>>> import numpy as np
>>> from numpy import linalg as LA
>>> np.set_printoptions(precision=2, suppress=True, linewidth=100, sign=" ")
>>> arr = np.loadtxt("case15.csv", delimiter=",")
>>> print(arr)
[[-0.1  -0.3   0.    0.6  -0.1   1.6   0.4  -0.8 ]
 [-1.8   0.7  -1.5   0.5   0.2   0.1   0.2   1.6 ]
 [ 2.1  -1.6  -0.5   0.5   0.1  -0.1  -0.2   1.8 ]
 [ 0.   -1.   -0.6  -0.5   0.2  -0.2   0.7  -1.  ]
 [-0.9   0.7  -1.1  -0.7   0.7  -0.1  -0.3   1.7 ]
 [-1.   -0.3  -0.2  -0.2   0.4  -0.4   1.1  -1.8 ]
 [-0.6  -0.3  -1.1   0.8   0.2  -0.1  -1.1  -1.3 ]
 [-1.6   1.    0.9   0.3  -0.5  -2.4  -0.7   0.1 ]
 [-1.3  -1.8  -0.8  -2.7   0.2   0.2  -0.6   0.4 ]
 [-1.   -0.8  -0.2   0.7   0.6   0.6  -1.1   0.  ]
 [-1.9  -0.2  -0.1  -1.8  -0.4   0.9  -0.2  -1.5 ]
 [ 1.5   0.7   1.1  -1.6  -0.5   0.6  -1.    1.  ]
 [-1.75  0.71 -1.42  0.46  0.21  0.02  0.29  1.46]]
>>> print(arr.ravel(order="F"))
[-0.1  -1.8   2.1   0.   -0.9  -1.   -0.6  -1.6  -1.3  -1.   -1.9   1.5  -1.75 -0.3   0.7  -1.6
 -1.    0.7  -0.3  -0.3   1.   -1.8  -0.8  -0.2   0.7   0.71  0.   -1.5  -0.5  -0.6  -1.1  -0.2
 -1.1   0.9  -0.8  -0.2  -0.1   1.1  -1.42  0.6   0.5   0.5  -0.5  -0.7  -0.2   0.8   0.3  -2.7
  0.7  -1.8  -1.6   0.46 -0.1   0.2   0.1   0.2   0.7   0.4   0.2  -0.5   0.2   0.6  -0.4  -0.5
  0.21  1.6   0.1  -0.1  -0.2  -0.1  -0.4  -0.1  -2.4   0.2   0.6   0.9   0.6   0.02  0.4   0.2
 -0.2   0.7  -0.3   1.1  -1.1  -0.7  -0.6  -1.1  -0.2  -1.    0.29 -0.8   1.6   1.8  -1.    1.7
 -1.8  -1.3   0.1   0.4   0.   -1.5   1.    1.46]
>>> print(arr.reshape(-1, 2))
[[-0.1  -0.3 ]
 [ 0.    0.6 ]
 [-0.1   1.6 ]
 [ 0.4  -0.8 ]
 [-1.8   0.7 ]
 [-1.5   0.5 ]
 [ 0.2   0.1 ]
 [ 0.2   1.6 ]
 [ 2.1  -1.6 ]
 [-0.5   0.5 ]
 [ 0.1  -0.1 ]
 [-0.2   1.8 ]
 [ 0.   -1.  ]
 [-0.6  -0.5 ]
 [ 0.2  -0.2 ]
 [ 0.7  -1.  ]
 [-0.9   0.7 ]
 [-1.1  -0.7 ]
 [ 0.7  -0.1 ]
 [-0.3   1.7 ]
 [-1.   -0.3 ]
 [-0.2  -0.2 ]
 [ 0.4  -0.4 ]
 [ 1.1  -1.8 ]
 [-0.6  -0.3 ]
 [-1.1   0.8 ]
 [ 0.2  -0.1 ]
 [-1.1  -1.3 ]
 [-1.6   1.  ]
 [ 0.9   0.3 ]
 [-0.5  -2.4 ]
 [-0.7   0.1 ]
 [-1.3  -1.8 ]
 [-0.8  -2.7 ]
 [ 0.2   0.2 ]
 [-0.6   0.4 ]
 [-1.   -0.8 ]
 [-0.2   0.7 ]
 [ 0.6   0.6 ]
 [-1.1   0.  ]
 [-1.9  -0.2 ]
 [-0.1  -1.8 ]
 [-0.4   0.9 ]
 [-0.2  -1.5 ]
 [ 1.5   0.7 ]
 [ 1.1  -1.6 ]
 [-0.5   0.6 ]
 [-1.    1.  ]
 [-1.75  0.71]
 [-1.42  0.46]
 [ 0.21  0.02]
 [ 0.29  1.46]]
>>> blk = arr.reshape(13, 2, -1)
>>> print(np.einsum("ihd,jhd->hij", blk, blk).shape)
(2, 13, 13)
>>> print(np.swapaxes(blk, 1, 2)[10])
[[-1.9 -0.4]
 [-0.2  0.9]
 [-0.1 -0.2]
 [-1.8 -1.5]]
>>> print(blk.sum(axis=1))
[[-0.2   1.3   0.4  -0.2 ]
 [-1.6   0.8  -1.3   2.1 ]
 [ 2.2  -1.7  -0.7   2.3 ]
 [ 0.2  -1.2   0.1  -1.5 ]
 [-0.2   0.6  -1.4   1.  ]
 [-0.6  -0.7   0.9  -2.  ]
 [-0.4  -0.4  -2.2  -0.5 ]
 [-2.1  -1.4   0.2   0.4 ]
 [-1.1  -1.6  -1.4  -2.3 ]
 [-0.4  -0.2  -1.3   0.7 ]
 [-2.3   0.7  -0.3  -3.3 ]
 [ 1.    1.3   0.1  -0.6 ]
 [-1.54  0.73 -1.13  1.92]]
